$ ipython --no-banner

In [1]: import numpy as np

In [2]: np.set_printoptions(precision=2, suppress=True, linewidth=160)

In [3]: m1 = np.loadtxt("sample16.csv", delimiter=",")

In [4]: print(m1)
[[ 6.9   0.94  2.55  0.49  1.62  1.3  -2.99  3.85]
 [ 2.72  6.09  5.73  0.94 -0.42 -1.49 -3.83  1.28]
 [ 2.6  -1.87  3.31  2.06  0.89  1.33 -1.33  1.2 ]
 [-1.92  4.81 -1.17 -2.39 -0.71 -3.59  0.92 -2.67]
 [ 0.73  5.39  1.79  0.62 -2.28  2.58 -5.1   5.91]
 [ 0.1   6.66  2.32  0.1  -2.2   0.68 -4.42  3.91]
 [-4.49  0.1   3.5   2.51 -1.74  0.11 -0.48 -1.46]
 [-1.37 -2.85  3.83  3.11 -0.22  1.22 -0.36 -0.63]
 [ 1.51  6.12  6.48  2.51 -1.99  1.65 -6.21  4.91]
 [-4.41 -2.53 -1.7  -0.39  0.02 -2.11  3.75 -5.  ]
 [ 4.82 -3.5   4.3   2.62  2.1   1.27 -1.1   0.99]
 [-0.37 -6.29  5.71  5.37  0.2   3.69 -1.2   1.  ]
 [-0.91 -3.82  0.8   1.57  0.36  1.    0.99 -0.94]
 [ 2.71 -1.1  -9.92 -6.29  2.61 -3.12  5.21 -2.71]
 [-4.01  2.9   0.31  0.59 -2.69  1.31 -1.9   1.77]
 [ 0.46 -4.8  -2.81 -1.07  2.2  -1.63  4.24 -3.88]
 [-5.59  4.47 -1.14 -0.72 -3.09 -0.33 -0.87  0.17]
 [ 0.72 -2.21  2.23  1.37  0.9  -0.24  0.49 -1.29]
 [-0.21  6.08  2.7  -0.63 -0.92 -2.7  -1.71 -0.78]
 [-2.7   7.88 -6.1  -4.7  -2.61 -1.32 -0.79  1.92]
 [-0.5   6.7   2.69  0.92 -3.    2.31 -5.61  5.74]
 [ 3.28 -9.59 -2.19  0.1   4.14 -0.42  5.09 -3.89]
 [ 3.4  -6.7   0.3   0.59  3.53 -1.1   3.5  -3.56]
 [-0.8   6.1   3.1   0.18 -1.7  -1.1  -2.96  1.02]
 [-1.1   2.92  3.32  2.1  -2.19  2.51 -4.01  3.87]
 [ 4.3  -9.87 -0.31  0.94  4.6  -0.67  4.77 -4.32]
 [-1.61 -5.02  6.63  5.71 -0.52  3.41 -1.72  0.79]
 [ 0.59 -4.88 -8.3  -3.09  1.39  1.08  3.79  0.02]
 [ 1.89 -7.31  1.5   1.5   3.18 -1.3   3.78 -4.72]
 [-0.89  7.02  0.42 -0.71 -2.67  1.   -4.15  4.3 ]
 [-1.79 -2.29 -6.51 -2.51  0.    0.5   2.8  -0.41]
 [ 5.67  0.33  3.52  1.01  1.7   0.29 -2.09  1.93]
 [ 1.23  0.44  7.    3.45  0.01  0.4  -2.6   0.37]
 [-4.4   3.16 -1.99 -1.02 -2.38 -0.01 -0.37  0.4 ]
 [-5.1   1.59 -4.01 -2.02 -1.74 -1.21  1.91 -1.9 ]
 [-2.5  -4.13 -0.48  0.5   0.81 -1.32  3.39 -4.28]]

In [5]: D = np.linalg.norm(m1[:, None] - m1[None], axis=-1)

In [6]: np.flatnonzero(D[1] < D.mean() / 2)
Out[6]: array([ 1,  5,  8, 18, 23])

In [7]: print(D[1].round(6).argsort(kind="stable")[:4])
[ 1 23 18  5]
